In [1]: import numpy as np

In [2]: from numpy import linalg as LA

In [3]: np.set_printoptions(precision=2, suppress=True, linewidth=120)

In [4]: mat = np.loadtxt("a.csv", delimiter=",")

In [5]: mat
Out[5]: 
array([[-34.,  -1.,  -9.],
       [  6., -14.,  -5.],
       [  2.,  -6.,   2.]])

In [6]: f, v = mat[1], mat[0]

In [7]: f @ f
Out[7]: np.float64(257.0)

In [8]: pr = (f @ v) / (f @ f) * f

In [9]: print(v - pr)
[-30.61  -8.9  -11.82]

In [10]: vals, V = LA.eig(mat)

In [11]: print(np.round(mat @ V[:, 0] - vals[0] * V[:, 0], 2) + 0)
[0. 0. 0.]

In [12]: np.sort(LA.eigvals(mat @ mat))
Out[12]: array([  13.71,  293.55, 1060.74])

In [13]: other = LA.inv(mat)

In [14]: print(np.round(mat @ other, 2) + 0)
[[1. 0. 0.]
 [0. 1. 0.]
 [0. 0. 1.]]

In [15]: (np.abs(other) > 1e-9).astype(int)
Out[15]: 
array([[1, 1, 1],
       [1, 1, 1],
       [1, 1, 1]])

In [16]: round(LA.det(mat) * LA.det(other), 2)
Out[16]: np.float64(1.0)

In [17]: M = np.load("m.npy")

In [18]: M
Out[18]: 
array([[ 5,  5,  0, -4],
       [-4,  5,  5,  0],
       [ 0, -4,  5,  5],
       [ 5,  0, -4,  5]])

In [19]: Q = M.astype(float).copy()

In [20]: for j in range(4):
    ...:     Q[:, j] -= Q[:, :j] @ (Q[:, :j].T @ Q[:, j])
    ...:     Q[:, j] /= LA.norm(Q[:, j])
    ...: 

In [21]: np.round(Q.T @ Q, 2) + 0
Out[21]: 
array([[1., 0., 0., 0.],
       [0., 1., 0., 0.],
       [0., 0., 1., 0.],
       [0., 0., 0., 1.]])

In [22]: print(Q)
[[ 0.62  0.57  0.39 -0.38]
 [-0.49  0.65  0.3   0.49]
 [ 0.   -0.49  0.86  0.13]
 [ 0.62 -0.05 -0.14  0.77]]

In [23]: np.round(Q.T @ M, 2) + 0
Out[23]: 
array([[ 8.12,  0.62, -4.92,  0.62],
       [ 0.  ,  8.1 ,  0.99, -4.98],
       [ 0.  ,  0.  ,  6.39,  2.03],
       [ 0.  ,  0.  ,  0.  ,  6.05]])

In [24]: LA.pinv(Q)
Out[24]: 
array([[ 0.62, -0.49,  0.  ,  0.62],
       [ 0.57,  0.65, -0.49, -0.05],
       [ 0.39,  0.3 ,  0.86, -0.14],
       [-0.38,  0.49,  0.13,  0.77]])

In [25]: np.round(Q @ Q.T, 2) + 0
Out[25]: 
array([[1., 0., 0., 0.],
       [0., 1., 0., 0.],
       [0., 0., 1., 0.],
       [0., 0., 0., 1.]])

In [26]: print(LA.norm(Q, axis=0))
[1. 1. 1. 1.]

In [27]: round(Q[:, 1] @ Q[:, 3], 2)
Out[27]: np.float64(0.0)

In [28]: T = np.stack([M, 2 * M, M[::-1]])

In [29]: LA.norm(T, axis=(1, 2))
Out[29]: array([16.25, 32.5 , 16.25])

In [30]: print(np.einsum("bij,cij->bc", T, T))
[[ 264  528   20]
 [ 528 1056   40]
 [  20   40  264]]

In [31]: print(T.sum(axis=0))
[[ 20  15  -4  -7]
 [-12  11  20   5]
 [ -4  -7  20  15]
 [ 20   5 -12  11]]

In [32]: print(LA.det(T))
[ 2544. 40704.  2544.]

In [33]: m1 = np.array([[0, -2, -1, 1], [-1, -2, 0, 2], [-2, 0, 2, 1], [-2, -2, 1, 1]])

In [34]: m1
Out[34]: 
array([[ 0, -2, -1,  1],
       [-1, -2,  0,  2],
       [-2,  0,  2,  1],
       [-2, -2,  1,  1]])

In [35]: # rows and columns are dependent

In [36]: hat = np.triu(np.array([[0, -5, -2, 2], [-5, -3, 4, -4], [-1, 4, 3, -2], [2, 4, -3, 3]]), 1) + np.eye(4)

In [37]: other = hat @ m1 @ LA.inv(hat)

In [38]: other
Out[38]: 
array([[   5.,   29., -109., -121.],
       [  -1.,    1.,   -2.,    4.],
       [   2.,   14.,  -52.,  -53.],
       [  -2.,  -12.,   45.,   47.]])

In [39]: np.trace(other), np.trace(m1)
Out[39]: (np.float64(1.0), np.int64(1))

In [40]: feats = np.load("out0.npy")

In [41]: feats
Out[41]: 
array([[ 2,  8,  6,  0],
       [ 4, 16, 12,  0],
       [ 2,  8,  6,  0],
       [ 2,  8,  6,  0]])

In [42]: LA.cond(feats) > 100
Out[42]: np.True_

In [43]: Uu, sig, vt = LA.svd(feats, full_matrices=False)

In [44]: (sig > 1e-8).sum()
Out[44]: np.int64(1)

In [45]: np.round(Uu.T @ Uu, 2) + 0
Out[45]: 
array([[1., 0., 0., 0.],
       [0., 1., 0., 0.],
       [0., 0., 1., 0.],
       [0., 0., 0., 1.]])

In [46]: sig.round(2) + 0
Out[46]: array([26.98,  0.  ,  0.  ,  0.  ])

In [47]: print(round(float(np.sqrt((sig ** 2).sum())), 2), round(float(LA.norm(feats)), 2))
26.98 26.98

In [48]: np.round(vt @ vt.T, 2) + 0
Out[48]: 
array([[1., 0., 0., 0.],
       [0., 1., 0., 0.],
       [0., 0., 1., 0.],
       [0., 0., 0., 1.]])

In [49]: np.abs(vt[0])
Out[49]: array([0.2 , 0.78, 0.59, 0.  ])
